$ ipython --no-banner

In [1]: import numpy as np

In [2]: import numpy.linalg as la

In [3]: np.set_printoptions(precision=2, suppress=True, linewidth=120, floatmode="fixed")

In [4]: rnd = lambda a: np.round(a, 2) + 0

In [5]: J = np.load("data.npy")

In [6]: print(J)
[[ 9  7  8  5]
 [ 0  5  1  7]
 [ 0  4  7  8]
 [ 4  6  5  4]
 [ 5  2  2  9]
 [ 6  1  6  3]
 [ 6  2  7  6]
 [ 0  8  5  2]
 [ 4  4  0  4]
 [ 9 22 11 26]]

In [7]: Xc = J - J.mean(axis=0)

In [8]: V = la.svd(Xc)[2][:1]

In [9]: other = Xc - Xc @ V.T @ V

In [10]: print(rnd(np.cov(Xc @ V.T, rowvar=False)))
83.91

In [11]: print(rnd(other.std(axis=0)))
[2.82 1.98 2.43 1.79]

In [12]: print(rnd(np.diag(V.T @ V)))
[0.03 0.38 0.06 0.53]

In [13]: mat = -2 * np.eye(7) + np.eye(7, k=1)

In [14]: print(mat)
[[-2.00  1.00  0.00  0.00  0.00  0.00  0.00]
 [ 0.00 -2.00  1.00  0.00  0.00  0.00  0.00]
 [ 0.00  0.00 -2.00  1.00  0.00  0.00  0.00]
 [ 0.00  0.00  0.00 -2.00  1.00  0.00  0.00]
 [ 0.00  0.00  0.00  0.00 -2.00  1.00  0.00]
 [ 0.00  0.00  0.00  0.00  0.00 -2.00  1.00]
 [ 0.00  0.00  0.00  0.00  0.00  0.00 -2.00]]

In [15]: Q, R = la.qr(mat)

In [16]: print(Q.shape, R.shape)
(7, 7) (7, 7)

In [17]: print(np.abs(np.diag(R)))
[2.00 2.00 2.00 2.00 2.00 2.00 2.00]

In [18]: print(Q @ R)
[[-2.00  1.00  0.00  0.00  0.00  0.00  0.00]
 [ 0.00 -2.00  1.00  0.00  0.00  0.00  0.00]
 [ 0.00  0.00 -2.00  1.00  0.00  0.00  0.00]
 [ 0.00  0.00  0.00 -2.00  1.00  0.00  0.00]
 [ 0.00  0.00  0.00  0.00 -2.00  1.00  0.00]
 [ 0.00  0.00  0.00  0.00  0.00 -2.00  1.00]
 [ 0.00  0.00  0.00  0.00  0.00  0.00 -2.00]]

In [19]: other = mat[0, 0] * mat[1:] - np.outer(mat[1:, 0], mat[0])

In [20]: print(other)
[[ 0.00  4.00 -2.00 -0.00 -0.00 -0.00 -0.00]
 [ 0.00 -0.00  4.00 -2.00 -0.00 -0.00 -0.00]
 [ 0.00 -0.00 -0.00  4.00 -2.00 -0.00 -0.00]
 [ 0.00 -0.00 -0.00 -0.00  4.00 -2.00 -0.00]
 [ 0.00 -0.00 -0.00 -0.00 -0.00  4.00 -2.00]
 [ 0.00 -0.00 -0.00 -0.00 -0.00 -0.00  4.00]]

In [21]: print(np.flatnonzero(~other.round(6).any(axis=1)))
[]

In [22]: T = np.stack([other, -3 * other, other[::-1]])

In [23]: print(rnd(la.norm(T, axis=(1, 2))))
[10.77 32.31 10.77]

In [24]: print(la.matrix_rank(T.reshape(3, -1)))
2

In [25]: print(T.shape)
(3, 6, 7)

In [26]: print(la.matrix_rank(T))
[6 6 6]

In [27]: print(T.sum(axis=0))
[[  0.00  -8.00   4.00   0.00   0.00   0.00   4.00]
 [  0.00   0.00  -8.00   4.00   0.00   4.00  -2.00]
 [  0.00   0.00   0.00  -8.00   8.00  -2.00   0.00]
 [  0.00   0.00   0.00   4.00 -10.00   4.00   0.00]
 [  0.00   0.00   4.00  -2.00   0.00  -8.00   4.00]
 [  0.00   4.00  -2.00   0.00   0.00   0.00  -8.00]]
